$ ipython --no-banner

In [1]: import numpy as np

In [2]: np.set_printoptions(precision=1, suppress=True, linewidth=100)

In [3]: def rnd(a):
   ...:     return np.round(a, 1) + 0
   ...: 

In [4]: E = np.load("dump.npy")

In [5]: E
Out[5]: 
array([[ 30.4, -13.7,  -7.9,  -3.4],
       [  0.4,  16.3,   3.9, -21.1],
       [  4.6, -20.2,  21.8,  -3.4],
       [-11.7, -18.9,  34.8, -11.7],
       [ -9.5, -22.8,  26.7,   7.6],
       [ -8.4,  -3.5,  16.3,  -5.1],
       [ 14.1,   9.4, -22.9,  13.9],
       [ -2.8,   9.3,  -0.7,   8. ],
       [  8.5, -14.7,  -1.6,  -1.6],
       [ 12.1,   8.5, -31.8,   2.9],
       [ 11.4,  36.9, -34.4,  28.1],
       [ 17.8, -11.6,  -7.7,  19.2],
       [  8.5, -11.2, -13.9,  18.5],
       [  8.5,  -3. , -10.3,  -5.8],
       [  0.5, -15. ,   4.6,  19.3],
       [  1.2,  16.7,  11.7,  -3.9],
       [  1.8,  10.1, -17.9,   7.1]])

In [6]: dist = np.linalg.norm(E[:, None] - E[None], axis=-1)

In [7]: np.linalg.matrix_rank(dist ** 2)
Out[7]: np.int64(6)

In [8]: dist.mean(axis=1).argmax()
Out[8]: np.int64(10)

In [9]: dist.shape
Out[9]: (17, 17)

In [10]: rnd(dist[:5, :5])
Out[10]: 
array([[ 0. , 47.5, 39.9, 60.8, 54.7],
       [47.5,  0. , 44.5, 49.3, 54.5],
       [39.9, 44.5,  0. , 22.5, 18.7],
       [60.8, 49.3, 22.5,  0. , 21.4],
       [54.7, 54.5, 18.7, 21.4,  0. ]])

In [11]: Xs = (E - E.mean(axis=0)) / E.std(axis=0)

In [12]: rnd(Xs.std(axis=0))
Out[12]: array([1., 1., 1., 1.])

In [13]: np.argwhere(np.abs(Xs) > 2)
Out[13]: 
array([[ 0,  0],
       [ 1,  3],
       [10,  1]])

In [14]: b = np.linalg.lstsq(np.delete(Xs, 2, axis=1), Xs[:, 2])[0]

In [15]: np.abs(b).argmax()
Out[15]: np.int64(0)

In [16]: rnd(1 - np.var(Xs[:, 2] - np.delete(Xs, 2, axis=1) @ b))
Out[16]: np.float64(0.8)

In [17]: Xs = E - E.mean(axis=0)

In [18]: left, sigma, Vh = np.linalg.svd(Xs, full_matrices=False)

In [19]: rnd(Xs.mean(axis=0))
Out[19]: array([0., 0., 0., 0.])

In [20]: rnd((sigma ** 2).sum() ** 2 / (sigma ** 4).sum())
Out[20]: np.float64(2.1)

In [21]: rnd(sigma)
Out[21]: array([99.1, 55.9, 42. , 20.6])

In [22]: np.searchsorted(np.cumsum(sigma ** 2) / (sigma ** 2).sum(), 0.9) + 1
Out[22]: np.int64(3)

In [23]: np.abs(left[:, 0]).argmax()
Out[23]: np.int64(10)

In [24]: np.linalg.matrix_rank(Xs)
Out[24]: np.int64(4)

In [25]: rnd(sigma ** 2 / (sigma ** 2).sum())
Out[25]: array([0.6, 0.2, 0.1, 0. ])

In [26]: other = E / np.sqrt((E ** 2).mean(axis=1, keepdims=True))

In [27]: np.linalg.matrix_rank(E - E.mean(axis=1, keepdims=True))
Out[27]: np.int64(3)

In [28]: np.linalg.matrix_rank(other) == np.linalg.matrix_rank(E)
Out[28]: np.True_

In [29]: rnd(np.linalg.norm(other, axis=1))
Out[29]: array([2., 2., 2., 2., 2., 2., 2., 2., 2., 2., 2., 2., 2., 2., 2., 2., 2.])

In [30]: F = np.load("mat.npy")

In [31]: F
Out[31]: 
array([[ 0.7, 41.8, 20.6, 58.6],
       [ 1.8, 40.6, 22.1, 61.3],
       [-0.6, 40.5, 20.4, 61. ],
       [ 1.1, 41. , 19.8, 58.6],
       [-0.8, 41.5, 20.9, 59.3],
       [-1.1, 40.9, 19.9, 60.8],
       [-0.8, 41.1, 20.1, 59.1],
       [ 0. , 40.9, 22.1, 61.3],
       [ 1.7, 40. , 19.1, 58.2],
       [-0.8, 39.5, 20.5, 61.2],
       [ 1.1, 38.9, 20.1, 59. ],
       [-0.6, 41.1, 20.1, 61.5],
       [ 1.1, 39.6, 21. , 59. ],
       [-0.5, 39.2, 22.6, 59.4],
       [ 0.3, 38.7, 22. , 61.4],
       [ 0.7, 41.5, 18.1, 59.6],
       [ 0.9, 37.8, 17.7, 59.7],
       [-2. , 40.8, 21. , 59.1],
       [-1. , 40.1, 19.2, 59.6],
       [-1.6, 38.8, 20.6, 59.1],
       [ 0.5, 40.2, 19.1, 61. ],
       [-2.2, 39.5, 19.5, 60. ],
       [-1.9, 39. , 19.2, 58.8],
       [ 0.1, 39.7, 20.2, 60.4],
       [ 1. , 38.7, 20.2, 58.9],
       [ 0.3, 39.2, 19.8, 60.6],
       [ 0.4, 40.4, 19.9, 60.9],
       [-0.2, 40.7, 20. , 59.5],
       [ 0.2, 39.5, 19.9, 61.4],
       [-0.9, 39.1, 18.1, 60.6],
       [-1. , 39.7, 19.5, 61.5],
       [-0.6, 41. , 19.1, 59.2],
       [ 1.1, 38.3, 20.2, 59.6]])

In [32]: round(np.log10(np.linalg.cond(F)))
Out[32]: 2

In [33]: np.linalg.cond(F) > 100
Out[33]: np.False_

In [34]: rnd(np.abs(np.linalg.svd(F)[2][-1]))
Out[34]: array([0.7, 0.4, 0.6, 0.1])

In [35]: np.argsort(-np.linalg.norm(F, axis=0).round(6), kind="stable")[:3]
Out[35]: array([3, 1, 2])

In [36]: np.linalg.matrix_rank(F, rtol=0.1)
Out[36]: np.int64(1)

In [37]: dist = np.linalg.norm(F[:, None] - F[None], axis=-1)

In [38]: np.flatnonzero(dist[0] < dist.mean() / 2)
Out[38]: array([0, 3])

In [39]: np.linalg.matrix_rank(dist ** 2)
Out[39]: np.int64(6)

In [40]: (dist + 1e9 * np.eye(33)).round(6).argmin(axis=1)
Out[40]: 
array([ 3,  7,  5,  0,  6,  2, 27,  1,  3,  2, 24,  2, 10, 14,  9, 31, 29,  4, 31, 22, 26, 22, 21,
       25, 10, 23, 20,  6, 25, 30,  9,  6, 24])

In [41]: rnd(np.linalg.norm(F - F.mean(axis=0), axis=1))
Out[41]: 
array([2.5, 3.1, 1.3, 2.1, 2. , 1.6, 1.6, 2.6, 2.7, 1.5, 1.9, 2. , 1.8, 2.7, 2.7, 2.7, 3.4, 2.4,
       1.3, 2.2, 1.6, 2.2, 2.5, 0.6, 2. , 1.1, 1.2, 0.9, 1.5, 2.4, 1.9, 1.7, 2.1])

In [42]: dist.shape
Out[42]: (33, 33)

In [43]: rnd(dist[:5, :5])
Out[43]: 
array([[0. , 3.5, 3. , 1.2, 1.7],
       [3.5, 0. , 3. , 3.6, 3.6],
       [3. , 3. , 0. , 3. , 2. ],
       [1.2, 3.6, 3. , 0. , 2.4],
       [1.7, 3.6, 2. , 2.4, 0. ]])
